$ ipython --no-banner

In [1]: import numpy as np

In [2]: import numpy.linalg as la

In [3]: np.set_printoptions(precision=2, suppress=True, linewidth=160, legacy="1.25")

In [4]: feats = np.loadtxt("block9.csv", delimiter=",")

In [5]: print(feats)
[[ 2.  4.  2.  3.  1.]
 [ 2.  4.  2.  3.  1.]
 [ 3.  5.  3.  4.  2.]
 [-6. -4. -6. -5. -7.]
 [ 1.  3.  1.  2.  0.]]

In [6]: # null space of dimension 3

In [7]: rng = np.random.default_rng(94378)

In [8]: z = rng.permutation(5)

In [9]: print(z)
[3 1 4 2 0]

In [10]: out = feats[z][:, z]

In [11]: print(np.round(np.sort(np.abs(la.eigvals(out))), 2) + 0)
[0.   0.   0.   4.36 4.36]

In [12]: print(np.trace(out))
4.0

In [13]: print(np.diag(out))
[-5.  4.  0.  3.  2.]

In [14]: print(np.round(la.det(out), 2), np.round(la.det(feats[z]), 2))
-0.0 0.0

In [15]: U, s, Vt = la.svd(feats)

In [16]: evecs = Vt[:(s > 1e-8).sum()]

In [17]: x = feats[4] + -2 * feats[2] + rng.integers(2) * np.eye(5)[4]

In [18]: print(x)
[-5. -7. -5. -6. -3.]

In [19]: print(np.diag(evecs.T @ evecs))
[0.23 0.69 0.23 0.27 0.58]

In [20]: print(la.matrix_rank(np.vstack([feats, x])))
3

In [21]: x = np.array([1, 0, 2, 0, 3])

In [22]: print((feats * x).sum(axis=1))
[  9.   9.  15. -39.   3.]

In [23]: print(feats @ np.eye(5)[3])
[ 3.  3.  4. -5.  2.]

In [24]: print(np.einsum("ij,j->i", feats, x))
[  9.   9.  15. -39.   3.]

In [25]: print(feats * x)
[[  2.   0.   4.   0.   3.]
 [  2.   0.   4.   0.   3.]
 [  3.   0.   6.   0.   6.]
 [ -6.  -0. -12.  -0. -21.]
 [  1.   0.   2.   0.   0.]]

In [26]: print((feats @ x).argmax())
2

In [27]: print(np.argsort(-la.norm(feats, axis=0).round(6), kind="stable")[:3])
[1 3 4]

In [28]: hat = np.triu(np.array([[-2, 0, -1, 1, -2],
    ...:     [1, -3, -2, -2, 3],
    ...:     [-3, -2, -1, 1, -1],
    ...:     [-3, 0, 0, -1, 1],
    ...:     [3, 2, -2, 3, -3]]), 1) + np.eye(5)

In [29]: out = hat @ feats @ la.inv(hat)

In [30]: print(out)
[[ -9. -11. -40.  17. -50.]
 [ 11.  11.  44. -22.  66.]
 [ -4.  -2. -12.   9. -28.]
 [ -5.  -1. -12.  12. -38.]
 [  1.   3.   8.  -1.   2.]]

In [31]: print(np.round(la.det(out), 2))
-0.0

In [32]: print(hat @ feats - feats @ hat)
[[-11. -15.  -1.  -9. -18.]
 [  9.   7.  19.  12.   1.]
 [ -7.  -7.   6.  -3. -17.]
 [  1.   3. -13.   6.  -1.]
 [  0.   0.   7.   4.  -8.]]

In [33]: arr = np.load("test18.npy")

In [34]: print(arr)
[[15 16 -9 -2 -1 -7  0]
 [16 21 -8 -3  4 -4  1]
 [-9 -8 13  0  4 13  2]
 [-2 -3  0  6 -2  0  3]
 [-1  4  4 -2  9  4  3]
 [-7 -4 13  0  4 17  0]
 [ 0  1  2  3  3  0  8]]

In [35]: out = arr / np.sqrt((arr ** 2).mean(axis=1, keepdims=True))

In [36]: print(la.matrix_rank(arr - arr.mean(axis=1, keepdims=True)))
6

In [37]: print(out[1])
[ 1.49  1.96 -0.75 -0.28  0.37 -0.37  0.09]

In [38]: print(la.matrix_rank(out) == la.matrix_rank(arr))
True

In [39]: print(la.norm(out, axis=1))
[2.65 2.65 2.65 2.65 2.65 2.65 2.65]

In [40]: u = np.array([9, 5])

In [41]: print(np.correlate(arr[4], arr[0], "full"))
[   0    7  -27  -30   11 -121  -20   99  -64   72  172  108   45]

In [42]: U, s, Vt = la.svd(arr)

In [43]: evecs = Vt[:(s > 1e-8).sum()]

In [44]: x = arr[3] + 4 * arr[4] + rng.integers(2) * np.eye(7)[5]

In [45]: print(x)
[-6. 13. 16. -2. 34. 17. 15.]

In [46]: print(la.matrix_rank(np.vstack([arr, x])))
7

In [47]: print(np.round(la.norm(x - evecs.T @ evecs @ x), 2))
0.36

In [48]: print(np.allclose(evecs.T @ evecs @ x, x))
False

In [49]: print(np.diag(evecs.T @ evecs))
[0.76 0.69 0.78 1.   0.91 0.87 0.99]

In [50]: print(evecs.T @ evecs)
[[ 0.76  0.27  0.23  0.03 -0.15 -0.18 -0.05]
 [ 0.27  0.69 -0.26 -0.03  0.17  0.2   0.05]
 [ 0.23 -0.26  0.78 -0.03  0.14  0.17  0.04]
 [ 0.03 -0.03 -0.03  1.    0.02  0.02  0.01]
 [-0.15  0.17  0.14  0.02  0.91 -0.11 -0.03]
 [-0.18  0.2   0.17  0.02 -0.11  0.87 -0.03]
 [-0.05  0.05  0.04  0.01 -0.03 -0.03  0.99]]

In [51]: w, evecs = la.eigh(arr)

In [52]: x = np.array([0, 2, 0, 0, 1, 3, 2])

In [53]: print(np.round(evecs * np.abs(w) @ evecs.T, 2) + 0)
[[15. 16. -9. -2. -1. -7.  0.]
 [16. 21. -8. -3.  4. -4.  1.]
 [-9. -8. 13.  0.  4. 13.  2.]
 [-2. -3.  0.  6. -2.  0.  3.]
 [-1.  4.  4. -2.  9.  4.  3.]
 [-7. -4. 13.  0.  4. 17.  0.]
 [ 0.  1.  2.  3.  3.  0.  8.]]

In [54]: print(np.round(x @ arr @ x / (x @ x), 2), round(w[0], 2), np.round(w[-1], 2))
16.11 0.0 45.66

In [55]: print(x @ arr @ x)
290

In [56]: print(la.eigvalsh(arr[1:, 1:]))
[ 0.29  2.16  6.15 10.56 20.77 34.07]
